$ python -q
>>> import numpy as np
>>> np.set_printoptions(precision=2, suppress=True, linewidth=120)
>>> rng = np.random.default_rng(465)
>>> th = rng.uniform(0, 2 * np.pi, 41)
>>> O, _ = np.linalg.qr(np.array([[0.1, 0.5],
...     [-1.0, -0.8],
...     [-1.2, 0.1],
...     [-1.6, 0.0],
...     [0.6, -0.6],
...     [0.1, 0.0],
...     [1.1, 0.5],
...     [-0.8, -0.4],
...     [0.0, 1.5],
...     [0.6, 0.4],
...     [1.0, 0.6]]))
>>> mat = 5 * np.c_[np.cos(th), np.sin(th)] @ O.T
>>> mat.round(2) + 0
array([[-0.88,  2.21,  0.98,  1.52,  0.38, -0.09, -1.83,  1.39, -2.37, -1.2 , -1.89],
       [ 0.95, -0.36,  1.88,  2.21, -2.14, -0.14, -0.43,  0.23,  3.27,  0.04, -0.07],
       [-1.13,  0.96, -1.44, -1.59,  2.07,  0.1 , -0.13,  0.18, -3.67, -0.38, -0.47],
       [ 0.74, -2.18, -1.3 , -1.9 , -0.03,  0.12,  1.92, -1.44,  1.85,  1.21,  1.93],
       [ 1.05, -0.66,  1.68,  1.93, -2.13, -0.12, -0.16,  0.03,  3.5 ,  0.21,  0.19],
       [-1.21,  1.55, -0.8 , -0.74,  1.78,  0.05, -0.75,  0.64, -3.77, -0.73, -1.04],
       [-0.43, -0.81, -2.27, -2.86,  1.8 ,  0.18,  1.36, -0.94, -1.83,  0.59,  1.06],
       [ 1.21, -1.61,  0.71,  0.62, -1.73, -0.04,  0.83, -0.69,  3.75,  0.77,  1.11],
       [ 0.35,  0.96,  2.27,  2.89, -1.72, -0.18, -1.45,  1.02,  1.59, -0.66, -1.17],
       [-1.21,  1.64, -0.68, -0.58,  1.71,  0.04, -0.85,  0.71, -3.74, -0.78, -1.14],
       [ 1.02, -0.56,  1.75,  2.03, -2.13, -0.13, -0.25,  0.1 ,  3.43,  0.16,  0.11],
       [ 1.21, -1.61,  0.72,  0.62, -1.73, -0.04,  0.82, -0.69,  3.75,  0.77,  1.11],
       [ 0.94, -2.21, -0.83, -1.34, -0.52,  0.08,  1.78, -1.36,  2.57,  1.19,  1.86],
       [ 0.01, -1.5 , -2.16, -2.84,  1.26,  0.18,  1.78, -1.28, -0.5 ,  0.93,  1.57],
       [-0.32, -1.  , -2.27, -2.89,  1.69,  0.18,  1.48, -1.04, -1.52,  0.68,  1.2 ],
       [ 1.14, -1.05,  1.36,  1.49, -2.04, -0.09,  0.21, -0.24,  3.71,  0.43,  0.55],
       [ 0.92, -2.21, -0.89, -1.41, -0.47,  0.09,  1.8 , -1.37,  2.49,  1.19,  1.88],
       [-0.94,  0.32, -1.9 , -2.25,  2.14,  0.14,  0.46, -0.26, -3.24, -0.02,  0.11],
       [ 0.64, -2.13, -1.47, -2.1 ,  0.17,  0.13,  1.95, -1.46,  1.54,  1.2 ,  1.93],
       [ 0.95, -2.2 , -0.8 , -1.3 , -0.55,  0.08,  1.77, -1.35,  2.61,  1.18,  1.86],
       [-1.17,  1.96, -0.12,  0.15,  1.34, -0.01, -1.27,  1.01, -3.49, -0.99, -1.49],
       [ 0.23, -1.78, -1.99, -2.68,  0.93,  0.17,  1.9 , -1.39,  0.19,  1.06,  1.75],
       [-0.78,  2.19,  1.21,  1.79,  0.13, -0.11, -1.9 ,  1.43, -2.01, -1.21, -1.92],
       [ 1.13, -2.05, -0.12, -0.46, -1.15,  0.03,  1.42, -1.11,  3.31,  1.06,  1.61],
       [-0.73,  2.17,  1.32,  1.93,  0.  , -0.12, -1.93,  1.45, -1.82, -1.21, -1.93],
       [ 0.88, -0.17,  1.98,  2.37, -2.13, -0.15, -0.6 ,  0.36,  3.09, -0.06, -0.24],
       [ 0.82,  0.  ,  2.06,  2.49, -2.1 , -0.16, -0.74,  0.46,  2.92, -0.15, -0.39],
       [-1.19,  1.32, -1.09, -1.11,  1.93,  0.07, -0.49,  0.45, -3.78, -0.59, -0.81],
       [ 0.94, -2.21, -0.83, -1.34, -0.53,  0.08,  1.78, -1.35,  2.57,  1.19,  1.86],
       [ 0.92, -0.26,  1.93,  2.3 , -2.13, -0.14, -0.52,  0.3 ,  3.18, -0.01, -0.16],
       [-0.92,  2.21,  0.88,  1.4 ,  0.48, -0.09, -1.8 ,  1.37, -2.51, -1.19, -1.88],
       [ 1.2 , -1.78,  0.45,  0.28, -1.57, -0.02,  1.03, -0.84,  3.67,  0.87,  1.29],
       [-0.27,  1.82,  1.96,  2.64, -0.87, -0.17, -1.92,  1.4 , -0.31, -1.07, -1.77],
       [-0.16, -1.26, -2.24, -2.89,  1.49,  0.18,  1.65, -1.17, -1.02,  0.81,  1.4 ],
       [ 0.23,  1.16,  2.26,  2.9 , -1.57, -0.18, -1.59,  1.12,  1.22, -0.76, -1.32],
       [-0.97,  0.43, -1.84, -2.16,  2.14,  0.13,  0.37, -0.19, -3.33, -0.08,  0.02],
       [-1.12,  0.92, -1.48, -1.64,  2.08,  0.1 , -0.09,  0.15, -3.65, -0.36, -0.43],
       [-0.38, -0.9 , -2.27, -2.88,  1.76,  0.18,  1.41, -0.99, -1.69,  0.63,  1.12],
       [-1.17,  1.96, -0.1 ,  0.17,  1.33, -0.01, -1.28,  1.01, -3.48, -0.99, -1.5 ],
       [ 0.74, -2.18, -1.29, -1.89, -0.04,  0.12,  1.92, -1.44,  1.87,  1.21,  1.93],
       [-1.05,  0.66, -1.68, -1.93,  2.13,  0.12,  0.16, -0.03, -3.5 , -0.21, -0.2 ]])
>>> A2 = mat / np.linalg.norm(mat, axis=1, keepdims=True)
>>> cov = A2 @ A2.T
>>> np.linalg.norm(A2, axis=1)
array([1., 1., 1., 1., 1., 1., 1., 1., 1., 1., 1., 1., 1., 1., 1., 1., 1., 1., 1., 1., 1., 1., 1., 1., 1., 1., 1., 1.,
       1., 1., 1., 1., 1., 1., 1., 1., 1., 1., 1., 1., 1.])
>>> cov[12]
array([-1.  ,  0.22, -0.49,  0.97,  0.35, -0.74,  0.31,  0.77, -0.38, -0.78,  0.31,  0.77,  1.  ,  0.64,  0.4 ,  0.52,
        1.  , -0.2 ,  0.95,  1.  , -0.91,  0.77, -0.98,  0.95, -0.97,  0.13,  0.06, -0.64,  1.  ,  0.17, -1.  ,  0.84,
       -0.79,  0.52, -0.48, -0.25, -0.47,  0.35, -0.91,  0.97, -0.35])
>>> (cov - 2 * np.eye(41)).round(6).argmax(axis=1)
array([30, 29, 36, 39, 10,  9, 37, 11, 34,  5,  4,  7, 28, 33, 37,  4, 12, 35,  3, 28, 38, 13, 24, 31, 22, 29, 25,  5,
       12, 25,  0,  7, 34, 14,  8, 17,  2,  6, 20,  3, 35])
